% ipython --no-banner

In [1]: import numpy as np

In [2]: from numpy import linalg as LA

In [3]: np.set_printoptions(suppress=True, linewidth=160)

In [4]: F = np.loadtxt("a.csv", delimiter=",")

In [5]: print(F)
[[ 5.83  1.61  4.62  0.31]
 [-0.45  1.41 -4.14  1.21]
 [-4.99 -2.41  0.38  1.76]
 [-0.52  3.    2.98  2.03]
 [ 1.28  0.11 -3.31 -0.3 ]
 [ 0.    0.58 -0.39 -0.45]
 [-3.5  -2.05 -0.71  4.53]
 [-0.69 -2.67 -1.12  3.73]
 [ 2.68 -1.24  0.59  7.46]
 [-2.26 -6.07 -4.76  1.09]
 [-0.03 -1.63  2.67 -2.65]
 [-3.23 -0.81  0.84 -1.33]
 [ 1.89 -1.55  2.52  3.35]]

In [6]: gram = np.cov(F, rowvar=False)

In [7]: print(gram.round(2))
[[ 8.23  2.91  3.23  0.6 ]
 [ 2.91  5.38  2.74 -1.04]
 [ 3.23  2.74  8.13 -0.32]
 [ 0.6  -1.04 -0.32  7.27]]

In [8]: print(np.round(np.polyfit(F[:, 1], F[:, 3], 1), 2))
[-0.19  1.42]

In [9]: print(np.argwhere(np.triu(np.abs(np.corrcoef(F.T)) > 0.8, 1)))
[]

In [10]: Ac = (F - F.mean(axis=0)) / F.std(axis=0)

In [11]: print(np.argwhere(np.abs(Ac) > 2))
[[0 0]
 [8 3]
 [9 1]]

In [12]: print(np.round(Ac.std(axis=0), 2))
[1. 1. 1. 1.]

In [13]: coef = LA.lstsq(np.delete(Ac, 3, axis=1), Ac[:, 3])[0]

In [14]: print(coef.round(2))
[ 0.19 -0.24 -0.02]

In [15]: print(np.abs(coef).argmax())
1

In [16]: C = F[[11, 1]].astype(float)

In [17]: for _ in range(7):
    ...:     lab = LA.norm(F[:, None] - C, axis=-1).argmin(axis=1)
    ...:     C = np.array([F[lab == j].mean(axis=0) for j in range(2)])
    ...: 

In [18]: print(lab)
[0 1 1 0 1 0 1 1 1 1 0 0 0]

In [19]: print(np.bincount(lab))
[6 7]

In [20]: print(np.abs(C[1] - C[0]).argmax())
2

In [21]: print(C.round(2))
[[ 0.66  0.2   2.21  0.21]
 [-1.13 -1.85 -1.87  2.78]]

In [22]: x0 = np.array([3, 2, -3, 0])

In [23]: rhs = F @ x0

In [24]: print(np.round(LA.lstsq(F, rhs)[0], 2) + 0)
[ 3.  2. -3.  0.]

In [25]: LA.solve(F, rhs)
LinAlgError: Last 2 dimensions of the array must be square


In [26]: print(rhs.round(2))
[  6.85  13.89 -20.93  -4.5   13.99   2.33 -12.47  -4.05   3.79  -4.64 -11.36 -13.83  -4.99]

In [27]: print(np.round(LA.pinv(F) @ F, 2) + 0)
[[1. 0. 0. 0.]
 [0. 1. 0. 0.]
 [0. 0. 1. 0.]
 [0. 0. 0. 1.]]

In [28]: rng = np.random.default_rng(1)

In [29]: rhs = rhs + 0.05 * rng.normal(size=13)

In [30]: print(rhs.round(2))
[  6.87  13.93 -20.91  -4.57  14.04   2.35 -12.5   -4.02   3.81  -4.63 -11.36 -13.8   -5.03]

In [31]: coef, *_ = LA.lstsq(F, rhs)

In [32]: print(coef.round(2) + 0)
[ 3.    2.   -3.01  0.  ]

In [33]: print(np.round(F.T @ (rhs - F @ coef), 2) + 0)
[0. 0. 0. 0.]

In [34]: print([round(float(LA.norm(LA.solve(F.T @ F + lam * np.eye(4), F.T @ rhs))), 2) for lam in (0, 1, 10, 100)])
[4.7, 4.62, 4.04, 1.84]
